>>> import numpy as np
>>> np.set_printoptions(precision=1, suppress=True, linewidth=120)
>>> rd = lambda a: np.round(a, 1) + 0
>>> data = np.load("data.npy")
>>> print(data)
[[2. 1. 2. 2. 1. 0. 0.]
 [0. 0. 1. 1. 1. 0. 0.]
 [1. 0. 0. 1. 1. 0. 0.]
 [1. 2. 0. 1. 2. 0. 0.]
 [1. 1. 2. 2. 0. 0. 0.]
 [0. 0. 0. 0. 0. 0. 2.]
 [0. 0. 0. 0. 0. 1. 1.]]
>>> O, evecs = np.linalg.qr(data[:, :6])[0], np.linalg.qr(data[:, 6:])[0]
>>> sigma = np.linalg.svd(O.T @ evecs, compute_uv=False)
>>> (sigma > 0.9).sum()
np.int64(0)
>>> rd(np.linalg.norm(O @ O.T - evecs @ evecs.T, 2))
np.float64(1.0)
>>> w1 = np.array([[1, 0, 3, 0],
...     [-1, 2, -3, -2],
...     [3, 1, 0, 3],
...     [0, 3, 1, -1],
...     [-1, 2, 2, -2],
...     [-3, -2, 0, 0],
...     [1, 1, 3, 1]])
>>> coef = np.array([3, 1, 1, 2])
>>> act = np.maximum(data @ w1 + coef, 0)
>>> print(np.linalg.matrix_rank(act))
4
>>> rd((act > 0).mean(axis=0))
array([0.9, 0.9, 1. , 0.7])
>>> print((act > 0).astype(int))
[[1 1 1 1]
 [1 1 1 1]
 [1 1 1 0]
 [0 1 1 0]
 [1 1 1 1]
 [1 1 1 1]
 [1 0 1 1]]
>>> C = np.array([[0, 5], [2, 1], [5, -3], [2, -4]])
>>> act @ C
array([[ 70.,  26.],
       [ 38.,  12.],
       [ 47.,   0.],
       [ 39.,   3.],
       [ 45.,  31.],
       [ 49.,  -9.],
       [ 26., -19.]])
>>> (act @ C).round(6).argmax(axis=1)
array([0, 0, 0, 0, 0, 0, 0])
>>> w1 @ C
array([[ 15,  -4],
       [-15,  14],
       [  8,   4],
       [  9,   4],
       [ 10,  -1],
       [ -4, -17],
       [ 19,  -7]])
>>> r0 = np.array([3, -2, 0, 2, -1, 3, 2])
>>> out = data + np.outer(r0, np.eye(7)[4])
>>> out
array([[ 2.,  1.,  2.,  2.,  4.,  0.,  0.],
       [ 0.,  0.,  1.,  1., -1.,  0.,  0.],
       [ 1.,  0.,  0.,  1.,  1.,  0.,  0.],
       [ 1.,  2.,  0.,  1.,  4.,  0.,  0.],
       [ 1.,  1.,  2.,  2., -1.,  0.,  0.],
       [ 0.,  0.,  0.,  0.,  3.,  0.,  2.],
       [ 0.,  0.,  0.,  0.,  2.,  1.,  1.]])
>>> print(rd(np.linalg.det(out) / np.linalg.det(data)), rd(1 + np.linalg.solve(data, r0)[4]))
1.6 1.6
>>> K = np.loadtxt("layer15.csv", delimiter=",")
>>> K
array([[ 0.,  0.,  2., -1.,  0.,  3.,  2., -2.,  3.],
       [ 0.,  0.,  1.,  3.,  1.,  4.,  3.,  1.,  1.],
       [-2., -1.,  0., -3.,  2.,  2.,  5.,  5.,  2.],
       [ 1., -3.,  3.,  0.,  1.,  1., -4.,  3., -1.],
       [ 0., -1., -2., -1.,  0.,  1.,  3.,  3.,  2.],
       [-3., -4., -2., -1., -1.,  0.,  0., -1.,  4.],
       [-2., -3., -5.,  4., -3.,  0.,  0.,  2., -5.],
       [ 2., -1., -5., -3., -3.,  1., -2.,  0.,  0.],
       [-3., -1., -2.,  1., -2., -4.,  5.,  0.,  0.]])
>>> np.linalg.cond(K) > 100
np.True_
>>> np.linalg.matrix_rank(K, rtol=0.1)
np.int64(8)
>>> rd(np.linalg.norm(K, 2) / np.linalg.norm(K))
np.float64(0.5)
>>> U, sigma, VT = np.linalg.svd(K, full_matrices=False)
>>> np.allclose(U * sigma @ VT, K)
True
>>> rd(sigma)
array([11.5, 11.5,  8.2,  8.2,  5.9,  5.9,  2. ,  2. ,  0. ])
>>> print((sigma > 1e-8).sum())
8
>>> rd(VT @ VT.T)
array([[1., 0., 0., 0., 0., 0., 0., 0., 0.],
       [0., 1., 0., 0., 0., 0., 0., 0., 0.],
       [0., 0., 1., 0., 0., 0., 0., 0., 0.],
       [0., 0., 0., 1., 0., 0., 0., 0., 0.],
       [0., 0., 0., 0., 1., 0., 0., 0., 0.],
       [0., 0., 0., 0., 0., 1., 0., 0., 0.],
       [0., 0., 0., 0., 0., 0., 1., 0., 0.],
       [0., 0., 0., 0., 0., 0., 0., 1., 0.],
       [0., 0., 0., 0., 0., 0., 0., 0., 1.]])
>>> rd(np.sqrt((sigma ** 2).sum())), rd(np.linalg.norm(K))
(np.float64(21.8), np.float64(21.8))
>>> rd(U.T @ U)
array([[1., 0., 0., 0., 0., 0., 0., 0., 0.],
       [0., 1., 0., 0., 0., 0., 0., 0., 0.],
       [0., 0., 1., 0., 0., 0., 0., 0., 0.],
       [0., 0., 0., 1., 0., 0., 0., 0., 0.],
       [0., 0., 0., 0., 1., 0., 0., 0., 0.],
       [0., 0., 0., 0., 0., 1., 0., 0., 0.],
       [0., 0., 0., 0., 0., 0., 1., 0., 0.],
       [0., 0., 0., 0., 0., 0., 0., 1., 0.],
       [0., 0., 0., 0., 0., 0., 0., 0., 1.]])
